>>> import numpy as np
>>> import numpy.linalg as la
>>> np.set_printoptions(precision=2, suppress=True, linewidth=200, floatmode="fixed")
>>> rd = lambda a: np.round(a, 2) + 0
>>> u = np.array([3, 0, 1, 2]) + 0.5
>>> m1 = np.outer(u, u) / (u @ u)
>>> rd(m1)
array([[0.58, 0.08, 0.25, 0.42],
       [0.08, 0.01, 0.04, 0.06],
       [0.25, 0.04, 0.11, 0.18],
       [0.42, 0.06, 0.18, 0.30]])
>>> T = np.stack([m1, -3 * m1, m1[::-1]])
>>> print(la.matrix_rank(T))
[1 1 1]
>>> T.shape
(3, 4, 4)
>>> rd(T.sum(axis=0))
array([[-0.75, -0.11, -0.32, -0.54],
       [ 0.08,  0.01,  0.04,  0.06],
       [-0.42, -0.06, -0.18, -0.30],
       [-0.25, -0.04, -0.11, -0.18]])
>>> def softmax(z):
...     e = np.exp(z - z.max(axis=-1, keepdims=True))
...     return e / e.sum(axis=-1, keepdims=True)
... 
>>> rd(softmax(10 * m1[1]))
array([0.34, 0.17, 0.21, 0.27])
>>> rd(softmax(m1[1] + 2))
array([0.26, 0.24, 0.25, 0.25])
>>> softmax(m1).sum(axis=1)
array([1.00, 1.00, 1.00, 1.00])
>>> rd(softmax(m1[1]))
array([0.26, 0.24, 0.25, 0.25])
>>> S = m1 @ m1.T / np.sqrt(4)
>>> rd(softmax(S))
array([[0.28, 0.22, 0.24, 0.26],
       [0.25, 0.25, 0.25, 0.25],
       [0.26, 0.24, 0.25, 0.25],
       [0.27, 0.23, 0.24, 0.26]])
>>> print(rd(softmax(S + np.triu(np.full(S.shape, -np.inf), 1))))
[[1.00 0.00 0.00 0.00]
 [0.51 0.49 0.00 0.00]
 [0.35 0.32 0.33 0.00]
 [0.27 0.23 0.24 0.26]]
>>> rng = np.random.default_rng(791)
>>> lab = rng.permutation(4)
>>> lab
array([1, 0, 3, 2])
>>> Y = m1[lab][:, lab]
>>> rd(np.diag(Y))
array([0.01, 0.58, 0.30, 0.11])
>>> rd(np.sort(np.abs(la.eigvals(Y))))
array([0.00, 0.00, 0.00, 1.00])
>>> print(rd(la.det(Y)), rd(la.det(m1[lab])))
0.0 0.0
>>> rd(Y)
array([[0.01, 0.08, 0.06, 0.04],
       [0.08, 0.58, 0.42, 0.25],
       [0.06, 0.42, 0.30, 0.18],
       [0.04, 0.25, 0.18, 0.11]])
>>> la.cond(Y) > 100
np.True_
>>> M = np.array([[0, 2, 2], [1, 1, 2], [1, 1, 0], [0, -1, -1], [-2, 1, -1]])
>>> M[-1] = M[0] + -3 * M[1]
>>> print(M)
[[ 0  2  2]
 [ 1  1  2]
 [ 1  1  0]
 [ 0 -1 -1]
 [-3 -1 -4]]
>>> P = M @ la.solve(M.T @ M, M.T)
>>> rd(la.eigvalsh(P))
array([0.00, 0.00, 1.00, 1.00, 1.00])
>>> np.allclose(P @ P, P)
True
>>> Q = M.astype(float).copy()
>>> for j in range(3):
...     Q[:, j] -= Q[:, :j] @ (Q[:, :j].T @ Q[:, j])
...     Q[:, j] /= la.norm(Q[:, j])
... 
>>> rd(Q.T @ M)
array([[3.32, 1.51, 4.22],
       [0.00, 2.39, 1.94],
       [0.00, 0.00, 1.85]])
>>> W0 = np.load("block3.npy")
>>> W0
array([[ 0,  0,  0,  0,  0],
       [ 0,  0,  0,  0,  0],
       [ 0,  0,  9, -6, -3],
       [ 0,  0, -6,  4,  2],
       [ 0,  0, -3,  2,  1]])
>>> # rank 1
>>> vals, V = la.eigh(W0)
>>> x = np.array([0, 0, -3, 3, 3])
>>> rd(la.eigvalsh(W0[1:, 1:]))
array([ 0.00,  0.00,  0.00, 14.00])
>>> x @ W0 @ x
np.int64(324)
>>> rd(V * np.maximum(vals, 0) @ V.T)
array([[ 0.00,  0.00,  0.00,  0.00,  0.00],
       [ 0.00,  0.00,  0.00,  0.00,  0.00],
       [ 0.00,  0.00,  9.00, -6.00, -3.00],
       [ 0.00,  0.00, -6.00,  4.00,  2.00],
       [ 0.00,  0.00, -3.00,  2.00,  1.00]])
>>> rd(la.det(W0))
np.float64(0.0)
>>> W0 @ W0
array([[  0,   0,   0,   0,   0],
       [  0,   0,   0,   0,   0],
       [  0,   0, 126, -84, -42],
       [  0,   0, -84,  56,  28],
       [  0,   0, -42,  28,  14]])
>>> (W0 != 0).astype(int)
array([[0, 0, 0, 0, 0],
       [0, 0, 0, 0, 0],
       [0, 0, 1, 1, 1],
       [0, 0, 1, 1, 1],
       [0, 0, 1, 1, 1]])
>>> (la.matrix_power((W0 != 0) + (W0.T != 0) + np.eye(5), 5) > 0).astype(int)
array([[1, 0, 0, 0, 0],
       [0, 1, 0, 0, 0],
       [0, 0, 1, 1, 1],
       [0, 0, 1, 1, 1],
       [0, 0, 1, 1, 1]])
>>> print(np.flatnonzero(la.matrix_power((W0 != 0) + (W0.T != 0) + np.eye(5), 5)[2]))
[2 3 4]
